$ python -q
>>> import numpy as np
>>> np.set_printoptions(precision=1, suppress=True, linewidth=100, sign=" ")
>>> rd = lambda a: np.round(a, 1) + 0
>>> r0 = np.array([3, 0, 1, 3])
>>> rng = np.random.default_rng(492323)
>>> arr = np.outer(rng.normal(size=11), r0) + 0.3 * rng.normal(size=(11, 4))
>>> print(rd(arr))
[[-2.6  0.2 -0.5 -3.2]
 [ 0.9  0.5 -0.3  0.9]
 [ 2.1  0.   0.4  1.6]
 [-0.8  0.  -0.3 -1.2]
 [ 0.8  0.   0.7  1.3]
 [-1.6  0.1 -0.4 -1.8]
 [ 0.5 -0.2  0.3  0.4]
 [-0.2 -0.1 -0.4  0. ]
 [-0.2  0.2  0.1 -0.5]
 [ 4.  -0.1  1.   3.8]
 [ 2.6  0.7  0.8  2.4]]
>>> Xc = arr - arr.mean(axis=0)
>>> vecs = np.linalg.svd(Xc)[2][:1]
>>> out = Xc - Xc @ vecs.T @ vecs
>>> print(rd((Xc @ vecs.T).std(axis=0)))
[ 2.6]
>>> print(rd(out.std(axis=0)))
[ 0.1  0.3  0.2  0.1]
>>> print(np.linalg.norm(out, axis=1).round(6).argmax())
1
>>> U, sig = np.linalg.svd(arr)
Traceback (most recent call last):
  File "<python-input-13>", line 1, in <module>
    U, sig = np.linalg.svd(arr)
    ^^^^^^
ValueError: too many values to unpack (expected 2)
>>> U, sig, vt = np.linalg.svd(arr, full_matrices=False)
>>> print(U.shape, sig.shape, vt.shape)
(11, 4) (4,) (4, 4)
>>> print(rd(U.T @ arr @ vt.T))
[[ 9.   0.   0.   0. ]
 [ 0.   1.   0.   0. ]
 [ 0.   0.   0.8  0. ]
 [ 0.   0.   0.   0.7]]
>>> print(rd(sig / sig[0]))
[ 1.   0.1  0.1  0.1]
>>> print((sig > 1e-8).sum())
4
>>> print(rd(np.cumsum(sig ** 2) / np.sum(sig ** 2)))
[ 1.  1.  1.  1.]
>>> print(rd(np.sqrt((sig ** 2).sum())), rd(np.linalg.norm(arr)))
9.1 9.1
>>> print(rd(U.T @ U))
[[ 1.  0.  0.  0.]
 [ 0.  1.  0.  0.]
 [ 0.  0.  1.  0.]
 [ 0.  0.  0.  1.]]
